>>> import numpy as np
>>> from numpy import linalg as LA
>>> np.set_printoptions(suppress=True, linewidth=100)
>>> m1 = np.arange(36).reshape(6, 6) + 5
>>> m1
array([[ 5,  6,  7,  8,  9, 10],
       [11, 12, 13, 14, 15, 16],
       [17, 18, 19, 20, 21, 22],
       [23, 24, 25, 26, 27, 28],
       [29, 30, 31, 32, 33, 34],
       [35, 36, 37, 38, 39, 40]])
>>> [round(float(x), 2) for x in LA.svd(m1, compute_uv=False)[:3]]
[148.63, 4.24, 0.0]
>>> round(LA.norm(m1, 2) / LA.norm(m1), 2)
np.float64(1.0)
>>> LA.cond(m1) > 100
np.True_
>>> left, sigma, Vh = LA.svd(m1)
>>> evecs = Vh[:(sigma > 1e-8).sum()]
>>> rng = np.random.default_rng(111631)
>>> vec = m1[4] + 5 * m1[3] + rng.integers(2) * np.eye(6)[2]
>>> vec
array([144., 150., 156., 162., 168., 174.])
>>> np.allclose(evecs.T @ evecs @ vec, vec)
True
>>> np.round(evecs.T @ evecs, 2)
array([[ 0.52,  0.38,  0.24,  0.1 , -0.05, -0.19],
       [ 0.38,  0.3 ,  0.21,  0.12,  0.04, -0.05],
       [ 0.24,  0.21,  0.18,  0.15,  0.12,  0.1 ],
       [ 0.1 ,  0.12,  0.15,  0.18,  0.21,  0.24],
       [-0.05,  0.04,  0.12,  0.21,  0.3 ,  0.38],
       [-0.19, -0.05,  0.1 ,  0.24,  0.38,  0.52]])
>>> round(float(LA.norm(vec - evecs.T @ evecs @ vec)), 2)
0.0
>>> LA.matrix_rank(np.vstack([m1, vec]))
np.int64(2)
>>> left, sigma, Vh = LA.svd(m1)
>>> np.argmax(sigma[:-1] / (sigma[1:] + 1e-6)) + 1
np.int64(2)
>>> sigma.round(2) + 0
array([148.63,   4.24,   0.  ,   0.  ,   0.  ,   0.  ])
>>> A2 = left[:, :2] @ np.diag(sigma[:2]) @ Vh[:2]
>>> LA.matrix_rank(m1, rtol=0.05)
np.int64(1)
>>> A2.round(2)
array([[ 5.,  6.,  7.,  8.,  9., 10.],
       [11., 12., 13., 14., 15., 16.],
       [17., 18., 19., 20., 21., 22.],
       [23., 24., 25., 26., 27., 28.],
       [29., 30., 31., 32., 33., 34.],
       [35., 36., 37., 38., 39., 40.]])
>>> LA.matrix_rank(A2)
np.int64(2)
>>> np.round(LA.norm(m1 - A2) / LA.norm(m1), 2)
np.float64(0.0)
>>> np.round(LA.norm(m1 - A2, 2), 2), round(float(sigma[2]), 2)
(np.float64(0.0), 0.0)
>>> feats = np.loadtxt("test17.csv", delimiter=",")
>>> feats
array([[-2.  , -2.  , -2.01,  0.02, -5.03,  2.02],
       [ 3.27,  3.26,  3.28,  0.03,  8.21, -3.28],
       [-2.28, -2.26, -2.28,  0.02, -5.68,  2.3 ],
       [-1.4 , -1.42, -1.43, -0.03, -3.64,  1.43],
       [-3.96, -3.99, -3.99, -0.01, -9.98,  4.01],
       [-0.82, -0.82, -0.81,  0.02, -2.01,  0.76],
       [-0.85, -0.84, -0.82, -0.03, -2.12,  0.84],
       [ 1.31,  1.29,  1.3 , -0.03,  3.19, -1.29],
       [-2.42, -2.37, -2.43,  0.01, -6.06,  2.42],
       [-2.11, -2.11, -2.14, -0.02, -5.28,  2.12],
       [ 0.6 ,  0.63,  0.66, -0.04,  1.57, -0.65],
       [-0.31, -0.32, -0.33,  0.01, -0.74,  0.31],
       [ 0.82,  0.83,  0.81, -0.02,  2.04, -0.82],
       [ 0.58,  0.58,  0.57,  0.02,  1.4 , -0.56],
       [ 0.54,  0.53,  0.51,  0.  ,  1.32, -0.52],
       [ 0.17,  0.16,  0.13,  0.02,  0.39, -0.15],
       [ 2.81,  2.83,  2.87,  0.02,  7.11, -2.82],
       [-1.39, -1.37, -1.42, -0.02, -3.54,  1.4 ],
       [-1.64, -1.68, -1.63,  0.  , -4.16,  1.64],
       [-2.3 , -2.25, -2.27,  0.  , -5.65,  2.24],
       [ 1.9 ,  1.9 ,  1.9 , -0.01,  4.74, -1.88],
       [ 0.41,  0.44,  0.45, -0.02,  1.08, -0.44],
       [ 1.34,  1.35,  1.41,  0.01,  3.33, -1.35],
       [-2.79, -2.8 , -2.82, -0.01, -7.04,  2.83],
       [ 1.38,  1.41,  1.37, -0.02,  3.45, -1.43],
       [-3.08, -3.1 , -3.11,  0.02, -7.75,  3.08]])
>>> Xc = feats - feats.mean(axis=0)
>>> evecs = LA.svd(Xc)[2][:1]
>>> A2 = Xc - Xc @ evecs.T @ evecs
>>> np.round(A2.std(axis=0), 2)
array([0.02, 0.02, 0.02, 0.02, 0.01, 0.02])
>>> np.round(np.cov(Xc @ evecs.T, rowvar=False), 2)
np.float64(36.99)
>>> LA.norm(A2, axis=1).round(6).argmax()
np.int64(22)
>>> np.round(np.diag(evecs.T @ evecs), 2) + 0
array([0.1 , 0.1 , 0.1 , 0.  , 0.61, 0.1 ])
>>> A2 = np.c_[feats[:, :5] @ np.array([[1, 1, 3, 0, 3],
...     [1, 0, 1, 2, 3],
...     [2, 1, 0, 1, 1],
...     [2, 0, 2, 0, 1],
...     [3, 3, 1, 0, 0]]), np.array([-2, 2, -1, 1, -3, 2, 1, 3, -2, 1, -2, -1, 3, -3, -2, -3, 1, 2, 1, 2, 1, -2, -3, 0, 0, 1])]
>>> A2.round(2)
array([[-23.07, -19.1 , -12.99,  -6.01, -13.99,  -2.  ],
       [ 37.78,  31.18,  21.34,   9.8 ,  22.9 ,   2.  ],
       [-26.1 , -21.6 , -14.74,  -6.8 , -15.88,  -1.  ],
       [-16.66, -13.75,  -9.32,  -4.27,  -9.92,   1.  ],
       [-45.89, -37.89, -25.87, -11.97, -27.85,  -3.  ],
       [ -9.25,  -7.66,  -5.25,  -2.45,  -5.71,   2.  ],
       [ -9.75,  -8.03,  -5.57,  -2.5 ,  -5.92,   1.  ],
       [ 14.71,  12.18,   8.35,   3.88,   9.07,   3.  ],
       [-27.81, -23.03, -15.67,  -7.17, -16.79,  -2.  ],
       [-24.38, -20.09, -13.76,  -6.36, -14.82,   1.  ],
       [  7.18,   5.97,   3.92,   1.92,   4.31,  -2.  ],
       [ -3.49,  -2.86,  -1.97,  -0.97,  -2.21,  -1.  ],
       [  9.35,   7.75,   5.29,   2.47,   5.74,   3.  ],
       [  6.54,   5.35,   3.76,   1.73,   4.07,  -3.  ],
       [  6.05,   5.01,   3.47,   1.57,   3.72,  -2.  ],
       [  1.8 ,   1.47,   1.1 ,   0.45,   1.14,  -3.  ],
       [ 32.75,  27.01,  18.41,   8.53,  19.81,   1.  ],
       [-16.26, -13.43,  -9.12,  -4.16,  -9.72,   2.  ],
       [-19.06, -15.75, -10.76,  -4.99, -11.59,   1.  ],
       [-26.04, -21.52, -14.8 ,  -6.77, -15.92,   2.  ],
       [ 21.8 ,  18.02,  12.32,   5.7 ,  13.29,   1.  ],
       [  4.95,   4.1 ,   2.71,   1.33,   2.98,  -2.  ],
       [ 15.52,  12.74,   8.72,   4.11,   9.49,  -3.  ],
       [-32.37, -26.73, -18.23,  -8.42, -19.6 ,   0.  ],
       [ 15.84,  13.1 ,   8.96,   4.19,   9.72,   0.  ],
       [-35.61, -29.44, -20.05,  -9.31, -21.63,   1.  ]])
>>> LA.matrix_rank(np.c_[feats, A2])
np.int64(7)
>>> np.round(LA.norm(LA.qr(feats)[0].T @ A2, axis=0) ** 2 / ((A2 ** 2).sum(axis=0) + 1e-12), 2)
array([1.  , 1.  , 1.  , 1.  , 1.  , 0.22])
>>> f, v = feats[25], feats[9]
>>> round(f @ v, 2)
np.float64(67.14)
>>> p = (f @ v) / (f @ f) * f
>>> p.round(2)
array([-2.1 , -2.12, -2.12,  0.01, -5.29,  2.1 ])
>>> round((v - p) @ f, 2)
np.float64(0.0)
>>> np.round(LA.norm(f + v) ** 2 + LA.norm(f - v) ** 2, 2)
np.float64(288.35)
>>> lab = feats[:, 0] > np.median(feats[:, 0])
>>> f = feats[lab].mean(axis=0) - feats[~lab].mean(axis=0)
>>> f.round(2) + 0
array([ 3.22,  3.22,  3.24,  0.  ,  8.08, -3.23])
>>> lab.astype(int)
array([0, 1, 0, 0, 0, 0, 0, 1, 0, 0, 1, 1, 1, 1, 1, 1, 1, 0, 0, 0, 1, 1, 1, 0, 1, 0])
>>> np.argsort(-np.abs(f).round(6), kind="stable")
array([4, 2, 5, 1, 0, 3])
>>> ((feats - feats.mean(axis=0)) @ f > 0).astype(int)
array([0, 1, 0, 0, 0, 0, 0, 1, 0, 0, 1, 1, 1, 1, 1, 1, 1, 0, 0, 0, 1, 1, 1, 0, 1, 0])
>>> data = np.load("layer19.npy")
>>> data.round(2) + 0
array([[ 0.56,  0.04, -0.47, -0.1 ,  0.11,  0.04],
       [ 0.04,  1.  ,  0.05,  0.01, -0.01,  0.  ],
       [-0.47,  0.05,  0.49, -0.1 ,  0.11,  0.04],
       [-0.1 ,  0.01, -0.1 ,  0.98,  0.02,  0.01],
       [ 0.11, -0.01,  0.11,  0.02,  0.97, -0.01],
       [ 0.04,  0.  ,  0.04,  0.01, -0.01,  1.  ]])
>>> # symmetric
>>> np.abs(np.diag(LA.qr(m1)[1])) > 1e-9
array([ True,  True, False, False, False, False])
>>> LA.lstsq(m1[:-1].T, m1[-1])[2]
np.int32(2)
>>> np.allclose(m1[:-1].T @ LA.lstsq(m1[:-1].T, m1[-1])[0], m1[-1])
True
>>> np.unique(m1.round(6), axis=0).shape
(6, 6)
>>> vec = np.array([0, 0, 2, 1, 0, 1])
>>> round((vec - data @ vec) @ (data @ vec), 2)
np.float64(0.0)
>>> np.round(data @ data @ vec, 2)
array([-1.  ,  0.1 ,  0.93,  0.78,  0.24,  1.09])
>>> mat = np.array([[0, 0, -5, 0, 0, -3],
...     [0, -15, 0, 0, -9, 0],
...     [-15, -5, -5, -9, -3, -3],
...     [0, 0, -3, 0, 0, 4],
...     [0, -9, 0, 0, 12, 0],
...     [-9, -3, -3, 12, 4, 4]])
>>> lab = rng.permutation(6)
>>> lab
array([3, 5, 1, 4, 2, 0])
>>> A2 = mat[lab][:, lab]
>>> np.allclose(A2, mat)
False
>>> A2
array([[  0,   4,   0,   0,  -3,   0],
       [ 12,   4,  -3,   4,  -3,  -9],
       [  0,   0, -15,  -9,   0,   0],
       [  0,   0,  -9,  12,   0,   0],
       [ -9,  -3,  -5,  -3,  -5, -15],
       [  0,  -3,   0,   0,  -5,   0]])
>>> np.trace(A2)
np.int64(-4)
>>> np.round(np.sort(np.abs(LA.eigvals(A2))), 2)
array([ 6.39,  7.7 , 11.3 , 13.61, 14.72, 17.72])
>>> vec = np.array([-3, -1, -1, -1, 3, 1])
>>> h = np.maximum(A2 @ vec, 0)
>>> A2.T @ h
array([ -72,  -24, -400, -240,  -40, -120])
>>> np.flatnonzero(h > 1e-9)
array([2, 4])
>>> h
array([ 0,  0, 24,  0,  8,  0])
>>> basis = feats[[25, 14]].astype(float)
>>> for _ in range(7):
...     lab = LA.norm(feats[:, None] - basis, axis=-1).argmin(axis=1)
...     basis = np.array([feats[lab == j].mean(axis=0) for j in range(2)])
... 
>>> lab
array([0, 1, 0, 0, 0, 0, 0, 1, 0, 0, 1, 1, 1, 1, 1, 1, 1, 0, 0, 0, 1, 1, 1, 0, 1, 0])
>>> np.round(basis[1] - basis[0], 2) + 0
array([ 3.22,  3.22,  3.24,  0.  ,  8.08, -3.23])
>>> np.abs(basis[1] - basis[0]).argmax()
np.int64(4)
>>> M = np.array([[-3, 2, -3],
...     [0, 3, -3],
...     [3, 6, -5],
...     [6, 9, -4],
...     [8, 8, -4],
...     [8, 7, -5],
...     [6, 9, -6],
...     [5, 9, -6],
...     [2, 12, -3],
...     [5, 10, 0],
...     [3, 9, -3],
...     [3, 11, -3],
...     [2, 10, -3],
...     [5, 12, -6],
...     [8, 14, -8],
...     [5, 14, -7],
...     [4, 11, -6]])
>>> M
array([[-3,  2, -3],
       [ 0,  3, -3],
       [ 3,  6, -5],
       [ 6,  9, -4],
       [ 8,  8, -4],
       [ 8,  7, -5],
       [ 6,  9, -6],
       [ 5,  9, -6],
       [ 2, 12, -3],
       [ 5, 10,  0],
       [ 3,  9, -3],
       [ 3, 11, -3],
       [ 2, 10, -3],
       [ 5, 12, -6],
       [ 8, 14, -8],
       [ 5, 14, -7],
       [ 4, 11, -6]])
>>> t3 = np.stack([M, -1 * M, M[::-1]])
>>> LA.matrix_rank(t3)
array([3, 3, 3])
>>> np.einsum("bij,cij->bc", t3, t3)
array([[ 2425, -2425,  1871],
       [-2425,  2425, -1871],
       [ 1871, -1871,  2425]])
>>> LA.matrix_rank(t3.reshape(3, -1))
np.int64(2)
>>> np.round(LA.norm(t3, axis=(1, 2)), 2)
array([49.24, 49.24, 49.24])
>>> W0 = np.loadtxt("w.csv", delimiter=",")
>>> W0
array([[0., 0., 0.],
       [0., 1., 0.],
       [0., 0., 0.]])
>>> W0.T @ W0
array([[0., 0., 0.],
       [0., 1., 0.],
       [0., 0., 0.]])
>>> W0 @ W0.T
array([[0., 0., 0.],
       [0., 1., 0.],
       [0., 0., 0.]])
>>> W0[:, 0] @ W0[:, 2]
np.float64(0.0)
>>> vec = np.array([2, 3, 1])
>>> (vec - W0 @ vec) @ (W0 @ vec)
np.float64(0.0)
>>> np.round(LA.eigvalsh(2 * W0 - np.eye(3)), 2)
array([-1., -1.,  1.])
>>> np.unique(W0.round(6), axis=0).shape
(2, 3)
>>> np.round(W0 @ LA.pinv(W0) @ W0, 2)
array([[0., 0., 0.],
       [0., 1., 0.],
       [0., 0., 0.]])
>>> try:
...     LA.inv(W0)
... except LA.LinAlgError as e:
...     print(e)
... 
Singular matrix
>>> np.allclose(W0[:-1].T @ LA.lstsq(W0[:-1].T, W0[-1])[0], W0[-1])
True
>>> rk = LA.matrix_rank(W0)
>>> rk
np.int64(1)
>>> ns = LA.svd(W0)[2][rk:].T
>>> np.allclose(W0 @ ns, 0)
True
>>> [int(LA.matrix_rank(W0[:i])) for i in range(1, len(W0) + 1)]
[0, 1, 1]
>>> ns @ ns.T
array([[1., 0., 0.],
       [0., 0., 0.],
       [0., 0., 1.]])
>>> LA.matrix_rank(W0.T @ W0), LA.matrix_rank(W0 @ W0.T)
(np.int64(1), np.int64(1))
>>> ns.shape
(3, 2)
>>> (LA.matrix_power((W0 != 0) + (W0.T != 0) + np.eye(3), 3) > 0).astype(int)
array([[1, 0, 0],
       [0, 1, 0],
       [0, 0, 1]])
>>> np.flatnonzero(LA.matrix_power((W0 != 0) + (W0.T != 0) + np.eye(3), 3)[2])
array([2])
>>> K = np.loadtxt("a.csv", delimiter=",")
>>> K
array([[-3.47,  0.88,  4.66,  1.74,  0.81, -2.09, -2.09,  1.57],
       [-0.06, -5.53, -0.14, -1.28, -2.24, -0.09, -4.3 ,  1.49],
       [ 2.2 , -2.42,  3.51,  3.35, -3.33,  0.93,  2.06,  3.88],
       [-0.58,  2.45, -3.51, -1.47, -3.94, -0.57,  0.67,  1.79],
       [ 1.69, -0.03,  1.14,  4.78, -2.93,  1.48, -2.13, -2.28],
       [-2.76, -0.62, -2.2 ,  0.69,  0.43,  4.3 ,  1.14,  0.57],
       [ 3.07, -2.29, -1.57, -0.52,  2.75, -1.05, -0.59, -0.73],
       [-2.22, -2.48,  0.37, -3.37, -1.65, -2.47,  2.79, -2.89],
       [ 0.5 ,  0.86, -3.87,  2.02, -2.4 , -1.43, -1.27,  1.4 ],
       [-3.06, -0.43, -0.29,  1.97,  2.02, -3.21,  0.9 ,  0.05]])
>>> A2 = np.c_[K[:, :1] @ np.array([[-2]]), np.array([2, 2, 2, 1, 9, 3, 5, 7, 9, 9])]
>>> A2
array([[ 6.94,  2.  ],
       [ 0.12,  2.  ],
       [-4.4 ,  2.  ],
       [ 1.16,  1.  ],
       [-3.38,  9.  ],
       [ 5.52,  3.  ],
       [-6.14,  5.  ],
       [ 4.44,  7.  ],
       [-1.  ,  9.  ],
       [ 6.12,  9.  ]])
>>> LA.matrix_rank(np.c_[K, A2])
np.int64(9)
>>> np.round(LA.lstsq(K, A2[:, 0])[0], 2) + 0
array([-2.,  0.,  0.,  0.,  0.,  0.,  0.,  0.])
>>> vec = np.array([1, 0])
>>> A2 * vec
array([[ 6.94,  0.  ],
       [ 0.12,  0.  ],
       [-4.4 ,  0.  ],
       [ 1.16,  0.  ],
       [-3.38,  0.  ],
       [ 5.52,  0.  ],
       [-6.14,  0.  ],
       [ 4.44,  0.  ],
       [-1.  ,  0.  ],
       [ 6.12,  0.  ]])
>>> LA.norm(A2 @ vec) <= LA.norm(A2, 2) * LA.norm(vec) + 1e-9
np.True_
>>> A2 @ np.eye(2)[1]
array([2., 2., 2., 1., 9., 3., 5., 7., 9., 9.])
>>> (A2 * vec).sum(axis=1)
array([ 6.94,  0.12, -4.4 ,  1.16, -3.38,  5.52, -6.14,  4.44, -1.  ,  6.12])
>>> A2 @ (2 * vec)
array([ 13.88,   0.24,  -8.8 ,   2.32,  -6.76,  11.04, -12.28,   8.88,  -2.  ,  12.24])
>>> (A2 @ vec).argmax()
np.int64(0)
